$ python3 -q
>>> import numpy as np
>>> np.set_printoptions(suppress=True, linewidth=160)
>>> def rd(a):
...     return np.round(a, 2) + 0
... 
>>> feats = np.loadtxt("test15.csv", delimiter=",")
>>> feats
array([[ 0.,  5., -2.,  3.,  0.,  2.,  4.,  5.,  5.,  5.,  3.,  2.,  5.],
       [ 5.,  4., -4.,  2.,  1.,  2.,  0.,  1.,  1.,  1.,  2.,  4.,  5.],
       [ 3.,  4.,  0.,  0.,  1.,  1.,  4.,  4.,  0.,  0.,  3.,  0.,  5.],
       [ 1.,  2., -5.,  5.,  5.,  0.,  3.,  5.,  4.,  3.,  1.,  5.,  4.],
       [ 3.,  2., -3.,  1.,  4.,  5.,  0.,  4.,  3.,  3.,  1.,  3.,  3.],
       [ 1.,  4.,  0.,  4.,  5.,  2.,  0.,  5.,  0.,  5.,  2.,  0.,  0.],
       [ 4.,  3.,  0.,  3.,  5.,  0.,  2.,  1.,  3.,  2.,  5.,  0.,  5.]])
>>> r0, g = feats[0], feats[6]
>>> r0 @ g
np.float64(102.0)
>>> p = (r0 @ g) / (r0 @ r0) * r0
>>> rd(p)
array([ 0.  ,  2.98, -1.19,  1.79,  0.  ,  1.19,  2.39,  2.98,  2.98,  2.98,  1.79,  1.19,  2.98])
>>> rd(g - p)
array([ 4.  ,  0.02,  1.19,  1.21,  5.  , -1.19, -0.39, -1.98,  0.02, -0.98,  3.21, -1.19,  2.02])
>>> mat = np.loadtxt("x.csv", delimiter=",")
>>> mat
array([[-7.02, -6.96,  1.02,  0.  ,  4.02,  5.98, -5.  , -3.  ,  7.  ,  2.  ],
       [-6.99, -7.01,  0.98,  0.05,  4.  ,  5.99, -5.  , -3.01,  6.96,  2.02],
       [-7.  , -7.05,  1.  ,  0.02,  3.99,  6.01, -4.99, -2.99,  6.98,  1.98],
       [-6.98, -7.  ,  0.99, -0.03,  4.01,  5.98, -5.  , -2.99,  7.  ,  2.  ],
       [-7.02, -7.  ,  1.02,  0.03,  4.03,  6.01, -5.01, -3.04,  7.02,  1.99],
       [-6.98, -7.  ,  1.01,  0.  ,  3.98,  6.  , -5.01, -2.99,  7.03,  1.99],
       [-7.  , -6.99,  1.01,  0.01,  4.01,  6.  , -5.01, -3.04,  7.04,  2.01],
       [-7.  , -7.  ,  0.98, -0.02,  3.98,  5.98, -5.02, -3.02,  7.01,  2.  ],
       [-6.98, -6.96,  1.  ,  0.01,  4.  ,  6.02, -4.94, -3.  ,  6.97,  2.  ],
       [-6.96, -6.96,  1.04, -0.01,  4.04,  5.98, -5.05, -3.02,  6.96,  2.  ],
       [-6.99, -7.01,  1.02, -0.01,  4.01,  6.02, -5.  , -2.98,  6.98,  1.99],
       [-7.  , -7.02,  1.  , -0.01,  3.99,  5.99, -5.05, -3.  ,  7.01,  2.01],
       [-5.98, -8.  ,  8.99,  3.98, -4.01,  6.01,  7.01, -5.  ,  4.  ,  5.95],
       [-5.99, -8.01,  9.01,  3.98, -4.03,  6.  ,  6.95, -5.02,  4.02,  5.98],
       [-6.03, -8.  ,  8.99,  4.01, -3.99,  5.97,  6.99, -4.99,  3.99,  6.04],
       [-6.  , -7.99,  9.  ,  4.01, -4.01,  6.  ,  6.99, -4.99,  3.99,  5.98],
       [-5.98, -7.99,  9.01,  3.99, -3.96,  6.02,  7.  , -5.  ,  4.  ,  6.01],
       [-5.99, -8.02,  9.03,  3.97, -4.05,  6.01,  7.  , -4.96,  3.97,  6.01],
       [-6.  , -7.99,  8.99,  3.98, -4.01,  6.  ,  6.99, -4.98,  3.98,  6.  ],
       [-5.96, -7.97,  8.95,  4.03, -4.02,  6.02,  6.99, -5.  ,  3.95,  6.03],
       [-5.99, -7.99,  9.04,  3.99, -3.99,  6.01,  6.98, -5.  ,  4.01,  6.02],
       [-6.  , -7.98,  8.99,  3.99, -4.02,  6.  ,  6.98, -4.99,  3.99,  6.02],
       [-5.97, -7.99,  9.  ,  4.  , -3.96,  6.01,  6.98, -5.02,  4.  ,  6.01],
       [-5.99, -8.05,  9.  ,  3.97, -4.  ,  6.  ,  6.99, -5.01,  3.97,  5.99],
       [-3.  ,  0.97, -4.01, -2.99,  7.01,  9.01,  2.01,  7.99,  4.95, -7.01],
       [-3.  ,  1.02, -4.  , -2.99,  7.  ,  9.  ,  1.99,  8.02,  4.99, -6.98],
       [-3.  ,  1.02, -3.99, -3.02,  7.03,  8.99,  2.02,  7.99,  5.  , -7.  ],
       [-2.99,  1.  , -3.98, -2.97,  6.99,  8.99,  1.98,  7.99,  5.  , -7.03],
       [-2.96,  0.96, -3.99, -3.01,  7.  ,  8.98,  2.01,  8.01,  5.03, -6.98],
       [-3.03,  1.01, -3.98, -3.02,  7.01,  8.97,  2.01,  7.99,  4.98, -7.  ],
       [-3.  ,  0.99, -3.98, -2.99,  7.  ,  9.03,  1.98,  7.99,  4.98, -7.  ],
       [-2.97,  1.  , -4.01, -2.99,  6.98,  9.03,  2.01,  8.06,  5.  , -7.02],
       [-2.98,  1.  , -4.  , -3.  ,  6.98,  9.04,  1.99,  7.99,  4.98, -7.02],
       [-3.  ,  1.02, -3.98, -3.02,  7.  ,  8.98,  2.01,  8.01,  5.02, -7.  ],
       [-3.01,  1.02, -3.98, -3.04,  7.02,  9.02,  1.99,  8.  ,  5.01, -7.  ],
       [-3.01,  1.  , -4.  , -2.98,  7.01,  8.98,  1.99,  8.01,  5.  , -7.  ]])
>>> hat = mat @ np.linalg.solve(mat.T @ mat, mat.T)
>>> rd(np.trace(hat))
np.float64(10.0)
>>> rd(hat @ mat[:, 4])
array([ 4.02,  4.  ,  3.99,  4.01,  4.03,  3.98,  4.01,  3.98,  4.  ,  4.04,  4.01,  3.99, -4.01, -4.03, -3.99, -4.01, -3.96, -4.05, -4.01, -4.02, -3.99,
       -4.02, -3.96, -4.  ,  7.01,  7.  ,  7.03,  6.99,  7.  ,  7.01,  7.  ,  6.98,  6.98,  7.  ,  7.02,  7.01])
>>> gram = np.cov(mat, rowvar=False)
>>> rd(np.polyfit(mat[:, 1], mat[:, 7], 1))
array([1.42, 6.62])
>>> rd(mat.std(axis=0))
array([1.7 , 4.03, 5.35, 2.86, 4.65, 1.41, 4.92, 5.72, 1.25, 5.44])
>>> gram.shape
(10, 10)
>>> np.argwhere(np.triu(np.abs(np.corrcoef(mat.T)) > 0.8, 1))
array([[0, 1],
       [0, 5],
       [0, 7],
       [0, 9],
       [1, 2],
       [1, 3],
       [1, 5],
       [1, 7],
       [1, 9],
       [2, 3],
       [2, 4],
       [2, 7],
       [2, 9],
       [3, 4],
       [3, 5],
       [3, 7],
       [3, 9],
       [4, 7],
       [4, 9],
       [5, 7],
       [5, 9],
       [6, 8],
       [7, 9]])
>>> feats - feats[0]
array([[ 0.,  0.,  0.,  0.,  0.,  0.,  0.,  0.,  0.,  0.,  0.,  0.,  0.],
       [ 5., -1., -2., -1.,  1.,  0., -4., -4., -4., -4., -1.,  2.,  0.],
       [ 3., -1.,  2., -3.,  1., -1.,  0., -1., -5., -5.,  0., -2.,  0.],
       [ 1., -3., -3.,  2.,  5., -2., -1.,  0., -1., -2., -2.,  3., -1.],
       [ 3., -3., -1., -2.,  4.,  3., -4., -1., -2., -2., -2.,  1., -2.],
       [ 1., -1.,  2.,  1.,  5.,  0., -4.,  0., -5.,  0., -1., -2., -5.],
       [ 4., -2.,  2.,  0.,  5., -2., -2., -4., -2., -3.,  2., -2.,  0.]])
>>> np.diff(feats, axis=0)
array([[ 5., -1., -2., -1.,  1.,  0., -4., -4., -4., -4., -1.,  2.,  0.],
       [-2.,  0.,  4., -2.,  0., -1.,  4.,  3., -1., -1.,  1., -4.,  0.],
       [-2., -2., -5.,  5.,  4., -1., -1.,  1.,  4.,  3., -2.,  5., -1.],
       [ 2.,  0.,  2., -4., -1.,  5., -3., -1., -1.,  0.,  0., -2., -1.],
       [-2.,  2.,  3.,  3.,  1., -3.,  0.,  1., -3.,  2.,  1., -3., -3.],
       [ 3., -1.,  0., -1.,  0., -2.,  2., -4.,  3., -3.,  3.,  0.,  5.]])
>>> rd(feats.mean(axis=0))
array([ 2.43,  3.43, -2.  ,  2.57,  3.  ,  1.71,  1.86,  3.57,  2.29,  2.71,  2.43,  2.  ,  3.86])
>>> np.count_nonzero(feats)
np.int64(73)
